$ python -q
>>> import numpy as np
>>> np.set_printoptions(precision=1, suppress=True, linewidth=100, floatmode="fixed")
>>> def rnd(a):
...     return np.round(a, 1) + 0
... 
>>> feats = np.loadtxt("mat.csv", delimiter=",")
>>> feats
array([[-8.0, 14.0,  4.0, 13.0],
       [14.0, 16.0,  6.0, -3.0],
       [ 4.0,  6.0, 18.0,  3.0],
       [13.0, -3.0,  3.0, 14.0]])
>>> ang = np.radians(15)
>>> Rm = np.eye(4)
>>> Rm[3, 3] = Rm[2, 2] = np.cos(ang)
>>> Rm[3, 2], Rm[2, 3] = -np.sin(ang), np.sin(ang)
>>> rnd(Rm)
array([[ 1.0,  0.0,  0.0,  0.0],
       [ 0.0,  1.0,  0.0,  0.0],
       [ 0.0,  0.0,  1.0,  0.3],
       [ 0.0,  0.0, -0.3,  1.0]])
>>> out = feats @ Rm.T
>>> rnd(np.linalg.svd(feats, compute_uv=False)), rnd(np.linalg.svd(out, compute_uv=False))
(array([29.2, 19.6, 17.8, 12.6]), array([29.2, 19.6, 17.8, 12.6]))
>>> ev, evecs = np.linalg.eig(feats)
>>> rnd(np.sort(np.linalg.eigvals(np.linalg.inv(feats))))
array([-0.1,  0.0,  0.1,  0.1])
>>> rnd(np.sort(np.linalg.eigvals(feats @ feats)))
array([157.6, 315.8, 382.3, 854.3])
>>> print(rnd(np.sort(np.linalg.eigvals(feats.T))))
[-19.6  12.6  17.8  29.2]
>>> rnd(ev)
array([-19.6,  29.2,  12.6,  17.8])
>>> hat = np.triu(np.array([[2, 1, 3, -2], [3, 0, -3, -1], [-1, 2, -3, -2], [3, -3, 2, -3]]), 1) + np.eye(4)
>>> out = hat @ feats @ np.linalg.inv(hat)
>>> print(np.linalg.matrix_rank(out))
4
>>> rnd(np.linalg.det(out))
np.float64(-127496.0)
>>> (feats - feats.T) / 2
array([[0.0, 0.0, 0.0, 0.0],
       [0.0, 0.0, 0.0, 0.0],
       [0.0, 0.0, 0.0, 0.0],
       [0.0, 0.0, 0.0, 0.0]])
>>> np.trace(feats)
np.float64(40.0)
>>> rnd(np.abs(np.linalg.eigvals(feats)).max())
np.float64(29.2)
>>> arr = np.loadtxt("arr.csv", delimiter=",")
>>> rnd(arr)
array([[ 0.7, -1.2,  2.7],
       [-1.9,  1.9,  1.3],
       [ 2.2,  2.0,  0.3]])
>>> r0 = np.array([-2, -1, 0])
>>> out = arr + np.outer(r0, np.eye(3)[0])
>>> np.linalg.matrix_rank(np.linalg.inv(out) - np.linalg.inv(arr), tol=1e-8)
np.int64(1)
>>> rnd(out)
array([[-1.3, -1.2,  2.7],
       [-2.9,  1.9,  1.3],
       [ 2.2,  2.0,  0.3]])
>>> rnd(np.linalg.det(out) / np.linalg.det(arr)), rnd(1 + np.linalg.solve(arr, r0)[0])
(np.float64(1.1), np.float64(1.1))
>>> W = np.array([[5, -3, 4], [5, -2, 5], [4, 5, 1]])
>>> c = np.array([-3, -4, 4])
>>> act = np.maximum(arr @ W + c, 0)
>>> rnd(act)
array([[ 5.3,  9.7,  3.6],
       [ 2.5,  4.4,  7.4],
       [19.3,  0.0, 23.1]])
>>> print(np.linalg.matrix_rank(act))
3
>>> (act > 0).astype(int)
array([[1, 1, 1],
       [1, 1, 1],
       [1, 0, 1]])
>>> Z = np.array([[2, -1], [2, 0], [1, -1]])
>>> (act @ Z).round(6).argmax(axis=1)
array([0, 0, 0])
>>> rnd(act @ Z)
array([[ 33.4,  -8.8],
       [ 21.2,  -9.8],
       [ 61.7, -42.4]])
>>> Q, evecs = np.linalg.qr(arr[:, :1])[0], np.linalg.qr(arr[:, 1:])[0]
>>> s = np.linalg.svd(Q.T @ evecs, compute_uv=False)
>>> rnd(s)
array([0.0])
>>> np.degrees(np.arccos(s.clip(0, 1)))
array([90.0])
>>> rnd(np.linalg.norm(Q @ Q.T - evecs @ evecs.T, 2))
np.float64(1.0)
>>> (s > 0.9).sum()
np.int64(0)
>>> rng = np.random.default_rng(141)
>>> idx = rng.permutation(3)
>>> out = arr[:, idx] * rng.choice([-1, 1], 3)
>>> print(rnd(out))
[[ 2.7 -1.2  0.7]
 [ 1.3  1.9 -1.9]
 [ 0.3  2.0  2.2]]
>>> left, _, VT = np.linalg.svd(arr.T @ out)
>>> rnd(np.linalg.lstsq(arr, out)[0])
array([[0.0, 0.0, 1.0],
       [0.0, 1.0, 0.0],
       [1.0, 0.0, 0.0]])
>>> idx
array([2, 1, 0])
